% ipython --no-banner

In [1]: import numpy as np

In [2]: import numpy.linalg as la

In [3]: np.set_printoptions(suppress=True, linewidth=120)

In [4]: data = np.load("case8.npy")

In [5]: print(data)
[[ 0  2  0]
 [-2  0 -5]
 [ 0  5  0]]

In [6]: U, sv, Vh = la.svd(data, full_matrices=False)

In [7]: print(np.round(Vh @ Vh.T, 3) + 0)
[[1. 0. 0.]
 [0. 1. 0.]
 [0. 0. 1.]]

In [8]: print(sv / sv[0])
[ 1.  1. -0.]

In [9]: print(np.round(U.T @ data @ Vh.T, 3) + 0)
[[5.385 0.    0.   ]
 [0.    5.385 0.   ]
 [0.    0.    0.   ]]

In [10]: print(sv.round(3))
[ 5.385  5.385 -0.   ]

In [11]: rk = la.matrix_rank(data)

In [12]: print(rk)
2

In [13]: ns = la.svd(data)[2][rk:].T

In [14]: print(np.allclose(data @ ns, 0))
True

In [15]: print(np.round(data @ ns, 3) + 0)
[[0.]
 [0.]
 [0.]]

In [16]: print([int(la.matrix_rank(np.delete(data, i, axis=0))) for i in range(3)])
[2, 1, 2]

In [17]: print([int(la.matrix_rank(data[:, :j + 1])) for j in range(3)])
[1, 2, 2]

In [18]: print(la.matrix_rank(data.T @ data), la.matrix_rank(data @ data.T))
2 2

In [19]: U, sv, Vh = la.svd(data)

In [20]: evecs = Vh[:(sv > 1e-8).sum()]

In [21]: rng = np.random.default_rng(632)

In [22]: vec = data[2] + 2 * data[0] + rng.integers(2) * np.eye(3)[2]

In [23]: print(vec)
[0. 9. 0.]

In [24]: print(np.round(np.diag(evecs.T @ evecs), 3))
[0.138 1.    0.862]

In [25]: print(np.round(evecs.T @ evecs, 3))
[[0.138 0.    0.345]
 [0.    1.    0.   ]
 [0.345 0.    0.862]]

In [26]: print(la.matrix_rank(np.vstack([data, vec])))
2

In [27]: vec = np.array([1, 0, 0])

In [28]: print(vec @ data @ vec)
0

In [29]: print(np.round(la.svd(data, compute_uv=False), 3))
[5.385 5.385 0.   ]

In [30]: O = la.solve(np.eye(3) - data, np.eye(3) + data)

In [31]: print(round(la.det(O), 3))
1.0

In [32]: print(np.round(data @ la.pinv(data) @ data, 3))
[[ 0.  2.  0.]
 [-2.  0. -5.]
 [ 0.  5.  0.]]

In [33]: print(np.allclose(data[:-1].T @ la.lstsq(data[:-1].T, data[-1])[0], data[-1]))
True

In [34]: print(la.lstsq(data[:-1].T, data[-1])[2])
2

In [35]: print(np.unique(data.round(6), axis=0).shape)
(3, 3)

In [36]: B = np.array([[0]])

In [37]: C = np.array([[-4, -5], [2, -7]])

In [38]: E = np.block([[B, np.zeros((1, 2))], [np.zeros((2, 1)), C]])

In [39]: print(E)
[[ 0.  0.  0.]
 [ 0. -4. -5.]
 [ 0.  2. -7.]]

In [40]: rk = la.matrix_rank(E)

In [41]: print(rk)
2

In [42]: ns = la.svd(E)[2][rk:].T

In [43]: print([int(la.matrix_rank(E[:, :j + 1])) for j in range(3)])
[0, 1, 2]

In [44]: print(ns[:, 0] / ns[np.abs(ns[:, 0]).round(6).argmax(), 0])
[1. 0. 0.]

In [45]: print(ns.shape)
(3, 1)

In [46]: print(ns @ ns.T)
[[1. 0. 0.]
 [0. 0. 0.]
 [0. 0. 0.]]

In [47]: m1 = np.load("run15.npy")

In [48]: print(m1.round(3))
[[ -5.237 -14.642  42.467  -9.017]
 [ -2.374  -8.199  23.537  -3.686]
 [ -2.011  -7.235  20.672  -2.989]
 [ -0.533  -1.492   3.559  -0.149]
 [ -0.488  -1.167   2.646  -0.12 ]
 [ -0.437  -0.871   1.852  -0.111]
 [  0.069   0.066  -0.095   0.036]
 [  0.643   0.484  -0.592   0.425]
 [  0.808   0.585  -0.696   0.556]
 [  2.181   1.347  -1.48    1.8  ]
 [  5.129   2.946  -3.478   4.896]
 [ 28.195  17.415 -28.965  33.111]]

In [49]: def softmax(z):
    ...:     e = np.exp(z - z.max(axis=-1, keepdims=True))
    ...:     return e / e.sum(axis=-1, keepdims=True)
    ...: 

In [50]: print(np.round(softmax(m1[3] + -1), 3))
[0.016 0.006 0.955 0.023]

In [51]: print(np.round(softmax(m1[3]), 3))
[0.016 0.006 0.955 0.023]

In [52]: print(np.round(softmax(10 * m1[3]), 3) + 0)
[0. 0. 1. 0.]

In [53]: att = m1 @ m1.T / np.sqrt(4)

In [54]: print(softmax(att).round(6).argmax(axis=1))
[ 0  0  0  0  0  0 11 11 11 11 11 11]

In [55]: print(np.round(softmax(att)[3] @ m1, 3))
[ -5.237 -14.642  42.467  -9.017]

In [56]: print(np.round(softmax(att), 3) + 0)
[[1.    0.    0.    0.    0.    0.    0.    0.    0.    0.    0.    0.   ]
 [1.    0.    0.    0.    0.    0.    0.    0.    0.    0.    0.    0.   ]
 [1.    0.    0.    0.    0.    0.    0.    0.    0.    0.    0.    0.   ]
 [1.    0.    0.    0.    0.    0.    0.    0.    0.    0.    0.    0.   ]
 [1.    0.    0.    0.    0.    0.    0.    0.    0.    0.    0.    0.   ]
 [1.    0.    0.    0.    0.    0.    0.    0.    0.    0.    0.    0.   ]
 [0.001 0.005 0.006 0.018 0.019 0.02  0.024 0.025 0.026 0.029 0.039 0.787]
 [0.    0.    0.    0.    0.    0.    0.    0.    0.    0.    0.    1.   ]
 [0.    0.    0.    0.    0.    0.    0.    0.    0.    0.    0.    1.   ]
 [0.    0.    0.    0.    0.    0.    0.    0.    0.    0.    0.    1.   ]
 [0.    0.    0.    0.    0.    0.    0.    0.    0.    0.    0.    1.   ]
 [0.    0.    0.    0.    0.    0.    0.    0.    0.    0.    0.    1.   ]]

In [57]: C2 = np.cov(m1, rowvar=False)

In [58]: print(np.argsort(-m1.std(axis=0).round(6), kind="stable"))
[2 3 0 1]

In [59]: print(round(np.corrcoef(m1[:, 3], m1[:, 2])[0, 1], 3))
-0.821

In [60]: print(np.round(np.polyfit(m1[:, 3], m1[:, 2], 1), 3))
[-1.389  7.817]

In [61]: print(np.round(la.eigvalsh(C2)[::-1], 3) + 0)
[501.08   43.831   0.212   0.   ]

In [62]: print(np.round(np.median(m1, axis=0), 3))
[-0.184 -0.403  0.878 -0.038]

In [63]: print(np.round(np.corrcoef(m1.T), 3))
[[ 1.     0.895 -0.782  0.996]
 [ 0.895  1.    -0.977  0.92 ]
 [-0.782 -0.977  1.    -0.821]
 [ 0.996  0.92  -0.821  1.   ]]

In [64]: print(np.argwhere(np.triu(np.abs(np.corrcoef(m1.T)) > 0.8, 1)))
[[0 1]
 [0 3]
 [1 2]
 [1 3]
 [2 3]]

In [65]: r0, r1 = m1[10], m1[1]

In [66]: print(round(r0 @ r1, 3))
-136.246

In [67]: print(round(r0 @ r0, 3))
71.053

In [68]: p = (r0 @ r1) / (r0 @ r0) * r0

In [69]: print(la.matrix_rank(np.outer(r0, r1)))
1

In [70]: print(np.round(r1 - p, 3))
[ 7.461 -2.549 16.867  5.702]

In [71]: print(round(float((r1 - p) @ r0), 3))
0.0

In [72]: print(round(la.norm(m1, 2) / la.norm(m1), 3))
0.934

In [73]: print(np.argsort(-la.norm(m1, axis=0).round(6), kind="stable")[:3])
[2 3 0]

In [74]: print(la.cond(m1) > 100)
True

In [75]: F = -3 * np.eye(4) + np.ones((4, 4))

In [76]: print(F)
[[-2.  1.  1.  1.]
 [ 1. -2.  1.  1.]
 [ 1.  1. -2.  1.]
 [ 1.  1.  1. -2.]]

In [77]: print(np.all(la.eigvalsh(F) > 0))
False

In [78]: print([round(float(la.det(F[:i, :i])), 2) + 0 for i in range(1, 5)])
[-2.0, 3.0, 0.0, -27.0]

In [79]: C = np.array([[-1, 1, -2, -1, 0, -2],
    ...:     [2, 1, 0, 0, 1, -1],
    ...:     [0, 1, 1, -2, -1, 1],
    ...:     [1, 2, -2, -2, 2, 1],
    ...:     [1, -2, 0, -2, 2, -1],
    ...:     [0, -2, 0, 0, 0, -1]])

In [80]: K = (rng.random((19, 6)) < 0.25) @ C

In [81]: print(K)
[[ 1  2 -2 -2  2  1]
 [-1  2 -1 -3 -1 -1]
 [ 0 -2  0  0  0 -1]
 [ 1  2 -2 -2  2  1]
 [ 0  1  1 -2 -1  1]
 [-1  2 -1 -3 -1 -1]
 [ 0  0  0  0  0  0]
 [ 0  0  0  0  0  0]
 [ 1  2 -2 -2  2  1]
 [ 0  1  1 -2 -1  1]
 [ 3  3 -2 -2  3  0]
 [ 2  0  1 -2  0 -1]
 [ 1 -4  0 -2  2 -2]
 [ 1 -2  0 -2  2 -1]
 [ 2  0  1 -2  0 -1]
 [ 2  1  0  0  1 -1]
 [ 0  0  0  0  0  0]
 [ 2  2 -4 -3  3 -3]
 [ 1  2 -2 -2  2  1]]

In [82]: B = np.array([[3, -3], [-3, -9], [-3, 0], [0, -3], [-9, -5], [0, 9]])

In [83]: print(K @ B)
[[-15 -16]
 [  3 -10]
 [  6   9]
 [-15 -16]
 [  3  11]
 [  3 -10]
 [  0   0]
 [  0   0]
 [-15 -16]
 [  3  11]
 [-21 -45]
 [  3  -9]
 [ -3  11]
 [ -9   2]
 [  3  -9]
 [ -6 -29]
 [  0   0]
 [-15 -57]
 [-15 -16]]

In [84]: print(np.einsum("ik,kj->ij", K, B))
[[-15 -16]
 [  3 -10]
 [  6   9]
 [-15 -16]
 [  3  11]
 [  3 -10]
 [  0   0]
 [  0   0]
 [-15 -16]
 [  3  11]
 [-21 -45]
 [  3  -9]
 [ -3  11]
 [ -9   2]
 [  3  -9]
 [ -6 -29]
 [  0   0]
 [-15 -57]
 [-15 -16]]

In [85]: print(np.einsum("ik,kj->ji", K, B))
[[-15   3   6 -15   3   3   0   0 -15   3 -21   3  -3  -9   3  -6   0 -15 -15]
 [-16 -10   9 -16  11 -10   0   0 -16  11 -45  -9  11   2  -9 -29   0 -57 -16]]

In [86]: print(np.einsum("ij,ij->i", K, K))
[18 17  5 18  8 17  0  0 18  8 35 10 29 14 10  7  0 51 18]

In [87]: cen = K - K.mean(axis=0)

In [88]: evecs = la.svd(cen)[2][:5]

In [89]: B = cen - cen @ evecs.T @ evecs

In [90]: print(la.norm(B, axis=1).round(6).argmax())
13

In [91]: print(round(float(la.norm(B) / la.norm(cen)), 3))
0.045

In [92]: print(np.round(B.std(axis=0), 3))
[0.066 0.041 0.078 0.004 0.083 0.034]

In [93]: print(np.round((cen @ evecs.T).std(axis=0), 3))
[2.147 1.672 1.126 0.889 0.778]

In [94]: print(np.round(np.cov(cen @ evecs.T, rowvar=False), 3) + 0)
[[4.865 0.    0.    0.    0.   ]
 [0.    2.951 0.    0.    0.   ]
 [0.    0.    1.339 0.    0.   ]
 [0.    0.    0.    0.835 0.   ]
 [0.    0.    0.    0.    0.639]]

In [95]: C = K[[18, 1]].astype(float)

In [96]: for _ in range(6):
    ...:     z = la.norm(K[:, None] - C, axis=-1).argmin(axis=1)
    ...:     C = np.array([K[z == j].mean(axis=0) for j in range(2)])
    ...: 

In [97]: print(z)
[0 1 1 0 1 1 1 1 0 1 0 1 1 1 1 1 1 0 0]

In [98]: print(C.round(3))
[[ 1.5    2.167 -2.333 -2.167  2.333  0.167]
 [ 0.462 -0.077  0.154 -1.385  0.077 -0.538]]

In [99]: print(np.abs(C[1] - C[0]).argmax())
2

In [100]: print(np.round(C[1] - C[0], 3))
[-1.038 -2.244  2.487  0.782 -2.256 -0.705]

In [101]: cen = K - K.mean(axis=0)

In [102]: U, sv, Vh = la.svd(cen, full_matrices=False)

In [103]: print(round(float((sv ** 2).sum() ** 2 / (sv ** 4).sum()), 3))
3.215

In [104]: print(la.matrix_rank(cen))
6

In [105]: print(np.abs(Vh[0]).argmax())
1

In [106]: print(np.round(sv ** 2 / (sv ** 2).sum(), 3))
[0.457 0.277 0.126 0.078 0.06  0.002]

In [107]: A = np.load("dump.npy")

In [108]: print(A)
[[-15.873 -13.349   0.898 -12.233]
 [  7.434 -10.538   3.911   3.14 ]
 [-24.318  15.635   0.369  -5.146]
 [-21.831   0.345   5.161  -2.634]
 [ 11.278 -13.939 -16.    -18.134]
 [-32.316 -31.248  23.268 -33.222]
 [ 13.578 -10.141   5.445  -9.592]
 [  1.207   1.491  -1.246  -0.927]
 [ -4.658 -18.217  -0.274  -8.194]
 [ -6.128  16.894   8.204   2.505]
 [ 16.02  -13.31   -1.605  -8.151]
 [  5.236  20.247  10.209  16.232]
 [ 18.59   -9.702   1.11   14.089]
 [-18.119 -16.057   4.095   8.405]
 [ -4.288 -13.101 -14.386   7.156]
 [-16.715  24.787  15.604  11.001]
 [  2.288  31.817  16.831   7.22 ]
 [ -1.235 -24.27   -5.206 -18.844]
 [-18.227  21.515  -0.501  10.96 ]
 [-15.991   3.164  -5.319 -24.099]]

In [109]: z = A[:, 0] > np.median(A[:, 0])

In [110]: r0 = A[z].mean(axis=0) - A[~z].mean(axis=0)

In [111]: print(z.astype(int))
[0 1 0 0 1 0 1 1 0 0 1 1 1 0 1 0 1 1 0 0]

In [112]: C = A[[14, 4]].astype(float)

In [113]: for _ in range(5):
     ...:     z = la.norm(A[:, None] - C, axis=-1).argmin(axis=1)
     ...:     C = np.array([A[z == j].mean(axis=0) for j in range(2)])
     ...: 

In [114]: print(z)
[1 0 0 0 1 1 1 0 1 0 1 0 0 0 0 0 0 1 0 1]

In [115]: print(C.round(3))
[[ -6.239   6.944   4.113   6.   ]
 [ -3.65  -15.164   0.151 -16.559]]

In [116]: B = C / np.sqrt((C ** 2).mean(axis=1, keepdims=True))

In [117]: print(la.matrix_rank(B) == la.matrix_rank(C))
True

In [118]: print(np.round(la.norm(B, axis=1), 3))
[2. 2.]

In [119]: dist = la.norm(A[:, None] - A[None], axis=-1)

In [120]: print(dist.mean(axis=1).argmax())
5

In [121]: print(la.matrix_rank(dist ** 2))
6

In [122]: print(np.unravel_index(dist.round(6).argmax(), dist.shape))
(np.int64(5), np.int64(16))

In [123]: print(dist[:5, :5].round(3))
[[ 0.    28.223 31.014 18.258 32.525]
 [28.223  0.    42.124 31.777 29.587]
 [31.014 42.124  0.    16.409 50.777]
 [18.258 31.777 16.409  0.    44.59 ]
 [32.525 29.587 50.777 44.59   0.   ]]

In [124]: cen = A - A.mean(axis=0)

In [125]: evecs = la.svd(cen)[2][:2]

In [126]: B = cen - cen @ evecs.T @ evecs

In [127]: print(np.round(np.cov(cen @ evecs.T, rowvar=False), 3) + 0)
[[420.577   0.   ]
 [  0.    249.455]]

In [128]: mat = np.loadtxt("w.csv", delimiter=",")

In [129]: print(mat)
[[ 4. -8.  4.  3. -8. -4. -9. -3.]
 [-8.  5. -5. -8.  8. -5. 24.  0.]
 [ 4.  3. -5.  0. -7. -2.  0.  2.]
 [ 6.  8. -3.  3.  2.  4. -9.  6.]
 [ 0. -8.  4.  3. -4. -9. -9. -7.]
 [-5. -6. -4. -5.  4.  4. 15.  8.]]

In [130]: T = np.stack([mat, 3 * mat, mat[::-1]])

In [131]: print(np.round(la.norm(T, axis=(1, 2)), 3))
[ 47.106 141.319  47.106]

In [132]: print(T.shape)
(3, 6, 8)

In [133]: arr = np.array([[8, 7, -6, 6, 9, -5],
     ...:     [-4, 3, -1, -9, 9, 7],
     ...:     [3, 4, 8, -6, 7, -1],
     ...:     [6, -9, 6, -2, 2, 7],
     ...:     [-1, 4, -2, 6, -1, 8],
     ...:     [2, -9, 2, 3, -1, -5],
     ...:     [4, 3, -6, 1, -6, 1],
     ...:     [1, 5, 0, 5, 1, -6]]) * (rng.random((8, 6)) < 0.3)

In [134]: print(arr)
[[ 0  0  0  0  9  0]
 [-4  0  0 -9  0  0]
 [ 3  0  0 -6  7  0]
 [ 0  0  6  0  0  7]
 [ 0  4  0  6  0  0]
 [ 2  0  2  0  0  0]
 [ 4  0 -6  1 -6  1]
 [ 0  5  0  0  0  0]]

In [135]: U, sv, Vh = la.svd(arr, full_matrices=False)

In [136]: print(np.round(np.abs(Vh[0]), 3))
[0.118 0.085 0.23  0.629 0.728 0.017]

In [137]: print(np.allclose(U * sv @ Vh, arr))
True
